$ python -q
>>> import numpy as np
>>> np.set_printoptions(precision=2, suppress=True, linewidth=200, legacy="1.25")
>>> rd = lambda a: np.round(a, 2) + 0
>>> J = np.loadtxt("test13.csv", delimiter=",")
>>> print(J)
[[ 8.  6.  5.  3.]
 [ 6.  6.  4.  6.]
 [ 5.  4.  6.  7.]
 [ 3.  6.  7. 10.]]
>>> # symmetric, so the eigenvalues are real
>>> rng = np.random.default_rng(25693)
>>> Y = J + rng.integers(-2, 3, (4, 1)) @ rng.integers(-2, 3, (1, 4))
>>> print(Y)
[[ 8.  5.  7.  3.]
 [ 6.  7.  2.  6.]
 [ 5.  6.  2.  7.]
 [ 3.  4. 11. 10.]]
>>> print(np.linalg.matrix_rank(Y - J, tol=1e-8))
1
>>> print(Y - J)
[[ 0. -1.  2.  0.]
 [ 0.  1. -2.  0.]
 [ 0.  2. -4.  0.]
 [ 0. -2.  4.  0.]]
>>> print(np.linalg.matrix_rank(Y, rtol=0.1))
3
>>> print(rd(np.linalg.norm(Y, 2) / np.linalg.norm(Y)))
0.93
>>> print(rd(np.abs(np.linalg.svd(Y)[2][-1])))
[0.52 0.74 0.21 0.37]
>>> f = np.array([0, 3])
>>> print(np.correlate(J[2], J[3], "full"))
[ 50.  75. 118. 151.  97.  60.  21.]
>>> print(np.cross(J[2, :3], J[3, :3]))
[ -8. -17.  18.]
>>> feats = np.loadtxt("case6.csv", delimiter=",")
>>> print(rd(feats))
[[ -3.31 -10.74 -16.54]
 [ -7.35  -2.42 -18.44]
 [ -6.17  -5.29 -18.27]
 [  1.88  12.87  15.19]
 [ 10.08 -13.01  11.36]
 [  6.3  -18.87  -2.06]
 [  3.35  10.68  16.58]
 [ -6.57  -4.37 -18.38]
 [  5.49   6.75  18.01]
 [ -6.68  18.81   1.18]
 [ -1.61  16.79  10.75]
 [  9.09 -16.8    5.93]
 [ -2.07  17.17  10.05]
 [ -9.68   6.02 -16.43]
 [-10.    13.71 -10.58]
 [  7.92 -18.25   2.07]]
>>> # looks like rank 2
>>> T = np.stack([feats, -3 * feats, feats[::-1]])
>>> print(rd(np.einsum("bij,cij->bc", T, T)))
[[  6400.   -19200.     1797.56]
 [-19200.    57600.    -5392.68]
 [  1797.56  -5392.68   6400.  ]]
>>> print(np.linalg.matrix_rank(T))
[2 2 2]
